% ipython --no-banner

In [1]: import numpy as np

In [2]: np.set_printoptions(suppress=True, linewidth=200)

In [3]: J = np.load("arr.npy")

In [4]: J
Out[4]: 
array([[0, 1, 0, 0, 0],
       [1, 0, 0, 0, 0],
       [0, 0, 0, 1, 0],
       [0, 0, 1, 0, 0],
       [0, 0, 0, 0, 0]])

In [5]: np.linalg.matrix_rank(J, rtol=0.1)
Out[5]: np.int64(4)

In [6]: np.round(np.linalg.norm(J, 2) / np.linalg.norm(J), 3)
Out[6]: np.float64(0.5)

In [7]: Y = np.array([[-2, -1], [-2, 2], [2, 3], [3, 3], [1, 1]])

In [8]: Y.T @ J.T
Out[8]: 
array([[-2, -2,  3,  2,  0],
       [ 2, -1,  3,  3,  0]])

In [9]: J @ Y
Out[9]: 
array([[-2,  2],
       [-2, -1],
       [ 3,  3],
       [ 2,  3],
       [ 0,  0]])

In [10]: np.einsum("ij->j", J)
Out[10]: array([1, 1, 1, 1, 0])

In [11]: np.einsum("ik,kj->ji", J, Y)
Out[11]: 
array([[-2, -2,  3,  2,  0],
       [ 2, -1,  3,  3,  0]])

In [12]: np.linalg.matrix_rank(J @ Y)
Out[12]: np.int64(2)

In [13]: r0 = np.array([2, 0, 2, 0, 2, 2])

In [14]: rng = np.random.default_rng(205473)

In [15]: mat = np.outer(rng.normal(size=20), r0) + 0.3 * rng.normal(size=(20, 6))

In [16]: mat.round(3)
Out[16]: 
array([[ 2.515,  0.001,  2.548, -0.303,  2.636,  3.28 ],
       [ 2.343,  0.088,  3.02 ,  0.188,  2.936,  2.413],
       [-2.114, -0.227, -2.221,  0.596, -2.272, -2.073],
       [-0.917, -0.375, -1.727,  0.243, -1.726, -1.569],
       [ 0.832,  0.155,  1.246,  0.206,  0.862,  0.989],
       [ 2.256, -0.182,  1.788,  0.047,  1.935,  1.626],
       [ 0.125, -0.122, -0.158,  0.228, -0.437, -0.106],
       [-2.362, -0.198, -2.239,  0.073, -2.67 , -2.209],
       [ 0.722,  0.166, -0.152,  0.597,  0.573,  0.613],
       [-0.926,  0.28 , -0.527,  0.437, -0.123, -0.645],
       [ 3.848, -0.154,  4.118, -0.501,  3.887,  4.211],
       [ 1.927, -0.16 ,  0.96 ,  0.038,  0.983,  1.238],
       [ 1.248, -0.393,  1.734, -0.308,  1.13 ,  1.563],
       [-1.038, -0.022, -0.265, -0.286, -0.554, -0.28 ],
       [-0.021, -0.12 ,  0.168, -0.002,  0.068,  0.84 ],
       [-0.477,  0.184, -0.084, -0.042, -0.146, -0.014],
       [ 2.872, -0.07 ,  2.468, -0.181,  2.486,  2.241],
       [-2.108,  0.628, -2.079, -0.472, -1.703, -2.479],
       [ 0.388, -0.044, -0.126, -0.311,  0.074, -0.101],
       [-0.276, -0.346, -0.506, -0.48 , -0.748, -0.043]])

In [17]: Ac = mat - mat.mean(axis=0)

In [18]: vecs = np.linalg.svd(Ac)[2][:1]

In [19]: Y = Ac - Ac @ vecs.T @ vecs

In [20]: np.round(Y.std(axis=0), 3)
Out[20]: array([0.323, 0.238, 0.222, 0.317, 0.223, 0.254])

In [21]: np.round((Ac @ vecs.T).std(axis=0), 3)
Out[21]: array([3.462])

In [22]: round(np.linalg.norm(Y) / np.linalg.norm(Ac), 3)
Out[22]: np.float64(0.185)

In [23]: np.round(np.cov(Ac @ vecs.T, rowvar=False), 3)
Out[23]: np.float64(12.614)

In [24]: A = np.array([[0, 0, 0, 1, 1, 1],
    ...:     [0, 0, 0, 1, 1, 0],
    ...:     [0, 0, 0, 1, 0, 0],
    ...:     [1, 1, 1, 0, 1, 0],
    ...:     [1, 1, 0, 1, 0, 0],
    ...:     [1, 0, 0, 0, 0, 0]])

In [25]: np.all(np.linalg.eigvalsh(A) > 0)
Out[25]: np.False_

In [26]: np.round(np.linalg.eigvalsh(A).min(), 3)
Out[26]: np.float64(-1.894)

In [27]: G = A.T @ A

In [28]: np.allclose(G, G.T)
Out[28]: True

In [29]: np.round(np.linalg.eigvalsh(G)[::-1], 3)
Out[29]: array([7.583, 3.588, 1.767, 0.597, 0.371, 0.094])

In [30]: evals, vecs = np.linalg.eigh(A)

In [31]: np.round(evals.sum(), 3), np.trace(A)
Out[31]: (np.float64(0.0), np.int64(0))

In [32]: np.round(vecs.T @ vecs, 3) + 0
Out[32]: 
array([[1., 0., 0., 0., 0., 0.],
       [0., 1., 0., 0., 0., 0.],
       [0., 0., 1., 0., 0., 0.],
       [0., 0., 0., 1., 0., 0.],
       [0., 0., 0., 0., 1., 0.],
       [0., 0., 0., 0., 0., 1.]])

In [33]: evals, vecs = np.linalg.eigh(A)

In [34]: vec = np.array([1, 0, 2, 3, 0, 0])

In [35]: np.round(np.linalg.eigvalsh(A[1:, 1:]), 3)
Out[35]: array([-1.481, -1.   ,  0.   ,  0.311,  2.17 ])

In [36]: vec @ A @ vec
Out[36]: np.int64(18)

In [37]: np.abs(A).sum(axis=1).max(), round(float(np.abs(evals).max()), 3)
Out[37]: (np.int64(4), 2.754)

In [38]: np.trace(J)
Out[38]: np.int64(0)

In [39]: J @ J
Out[39]: 
array([[1, 0, 0, 0, 0],
       [0, 1, 0, 0, 0],
       [0, 0, 1, 0, 0],
       [0, 0, 0, 1, 0],
       [0, 0, 0, 0, 0]])

In [40]: J.inv()
---------------------------------------------------------------------------
AttributeError                            Traceback (most recent call last)
Cell In[40], line 1
----> 1 J.inv()

AttributeError: 'numpy.ndarray' object has no attribute 'inv'

In [41]: np.round(np.sort(np.abs(np.linalg.eigvals(J))), 3)
Out[41]: array([0., 1., 1., 1., 1.])

In [42]: data = np.load("dump.npy")

In [43]: data
Out[43]: 
array([[-1,  1, -2,  1, -1,  2],
       [ 0,  0,  0, -1, -1, -1],
       [ 0,  0, -1,  1, -1,  2],
       [ 0,  0,  0, -1,  2,  1],
       [ 0,  0,  0,  0,  0, -2],
       [ 0,  0,  0,  0,  0, -2]])

In [44]: Y = np.array([[0, 5], [0, 2], [1, 4], [1, 0], [0, 3], [1, 1]])

In [45]: data @ Y
Out[45]: 
array([[  1, -12],
       [ -2,  -4],
       [  2,  -5],
       [  0,   7],
       [ -2,  -2],
       [ -2,  -2]])

In [46]: np.vstack([data, Y.T]).shape
Out[46]: (8, 6)

In [47]: np.einsum("ik,kj->ij", data, Y)
Out[47]: 
array([[  1, -12],
       [ -2,  -4],
       [  2,  -5],
       [  0,   7],
       [ -2,  -2],
       [ -2,  -2]])

In [48]: Y.T @ data.T
Out[48]: 
array([[  1,  -2,   2,   0,  -2,  -2],
       [-12,  -4,  -5,   7,  -2,  -2]])

In [49]: np.einsum("ij->j", data)
Out[49]: array([-1,  1, -3,  0, -1,  0])

In [50]: rank = np.linalg.matrix_rank(data)

In [51]: rank
Out[51]: np.int64(5)

In [52]: N = np.linalg.svd(data)[2][rank:].T

In [53]: np.round(data @ N, 3) + 0
Out[53]: 
array([[0.],
       [0.],
       [0.],
       [0.],
       [0.],
       [0.]])

In [54]: N.shape
Out[54]: (6, 1)

In [55]: r0 = np.array([0, 1])

In [56]: np.array([np.convolve(row, r0, "same") for row in data])
Out[56]: 
array([[ 0, -1,  1, -2,  1, -1],
       [ 0,  0,  0,  0, -1, -1],
       [ 0,  0,  0, -1,  1, -1],
       [ 0,  0,  0,  0, -1,  2],
       [ 0,  0,  0,  0,  0,  0],
       [ 0,  0,  0,  0,  0,  0]])

In [57]: np.correlate(data[0], data[5], "full")
Out[57]: array([ 2, -2,  4, -2,  2, -4,  0,  0,  0,  0,  0])

In [58]: np.polyval(r0, data[0])
Out[58]: array([1, 1, 1, 1, 1, 1])

In [59]: K = np.array([[-3, 8, 0, 1],
    ...:     [4, 7, 5, -3],
    ...:     [-2, -4, 8, -9],
    ...:     [2, -2, 9, -3],
    ...:     [6, -8, -3, -5],
    ...:     [-8, -1, 0, 3],
    ...:     [13, 36, 20, -11]])

In [60]: P = K @ np.linalg.solve(K.T @ K, K.T)

In [61]: np.round(P @ K[:, 2], 3) + 0
Out[61]: array([ 0.,  5.,  8.,  9., -3.,  0., 20.])

In [62]: np.linalg.matrix_rank(np.eye(7) - P)
Out[62]: np.int64(3)

In [63]: Y = np.c_[K[:, :2] @ np.array([[0, 3], [1, 2]]), np.array([6, 6, 4, 7, 0, 1, 2])]

In [64]: Y
Out[64]: 
array([[  8,   7,   6],
       [  7,  26,   6],
       [ -4, -14,   4],
       [ -2,   2,   7],
       [ -8,   2,   0],
       [ -1, -26,   1],
       [ 36, 111,   2]])

In [65]: np.round(np.linalg.norm(np.linalg.qr(K)[0].T @ Y, axis=0) ** 2 / ((Y ** 2).sum(axis=0) + 1e-12), 3)
Out[65]: array([1.   , 1.   , 0.446])

In [66]: np.linalg.matrix_rank(Y)
Out[66]: np.int64(3)

In [67]: Y = K / np.sqrt((K ** 2).mean(axis=1, keepdims=True))

In [68]: np.linalg.matrix_rank(Y) == np.linalg.matrix_rank(K)
Out[68]: np.True_

In [69]: np.linalg.matrix_rank(K - K.mean(axis=1, keepdims=True))
Out[69]: np.int64(3)

In [70]: Y[6].round(3)
Out[70]: array([ 0.583,  1.616,  0.898, -0.494])

In [71]: np.round(np.linalg.norm(Y, axis=1), 3)
Out[71]: array([2., 2., 2., 2., 2., 2., 2.])

In [72]: M = np.loadtxt("sample10.csv", delimiter=",")

In [73]: M
Out[73]: 
array([[  4.394,  -3.34 ,  10.702,  10.074],
       [  3.749,  -5.371,   9.079,  10.295],
       [ -0.71 ,  -3.09 ,  -4.571,  -3.808],
       [-10.708,  -6.611, -21.492,  -8.361],
       [  4.198,  -5.878,   0.916,  -3.006],
       [ -0.005,   0.497,   1.482,   1.983],
       [  5.407,  15.681,   7.511,  -8.699],
       [  0.68 ,  11.599,   6.695,   1.711],
       [ -3.51 ,   5.009,  -8.347,  -9.216],
       [  6.998, -12.013,  10.596,  10.38 ],
       [ -5.104,  -5.793,  -9.927,  -1.769],
       [  8.094,  -3.76 ,  11.414,   4.319],
       [  6.101,   9.781,   8.49 ,  -4.771],
       [ 11.006,   0.512,  17.896,   6.128],
       [  0.315,  10.405,  -0.895,  -8.462],
       [ 10.213,  -5.897,  14.091,   5.827],
       [ -7.125,   7.696, -12.772, -10.899],
       [ -1.614,   4.224,  -3.427,  -4.818],
       [ -8.679,   6.902,  -7.812,   0.393],
       [-13.026,   5.487, -19.928,  -9.135],
       [  9.219,   7.082,  19.71 ,   8.182],
       [ -4.087,  -7.304,  -4.402,   5.695],
       [ -0.39 ,   2.83 ,   4.436,   5.812]])

In [74]: Ac = M - M.mean(axis=0)

In [75]: U, sig, VT = np.linalg.svd(Ac, full_matrices=False)

In [76]: np.round((sig ** 2).sum() ** 2 / (sig ** 4).sum(), 3)
Out[76]: np.float64(1.76)

In [77]: np.round(np.abs(VT[-1]), 3)
Out[77]: array([0.704, 0.23 , 0.564, 0.365])

In [78]: np.searchsorted(np.cumsum(sig ** 2) / (sig ** 2).sum(), 0.9) + 1
Out[78]: np.int64(2)

In [79]: np.abs(VT[0]).argmax()
Out[79]: np.int64(2)

In [80]: np.round(Ac.mean(axis=0), 3) + 0
Out[80]: array([0., 0., 0., 0.])

In [81]: np.abs(U[:, 0]).argmax()
Out[81]: np.int64(19)

In [82]: (np.sign(U[:, 0]) == np.sign(U[0, 0])).astype(int)
Out[82]: array([1, 1, 0, 0, 1, 1, 1, 1, 0, 1, 0, 1, 1, 1, 0, 1, 0, 0, 0, 0, 1, 0, 1])
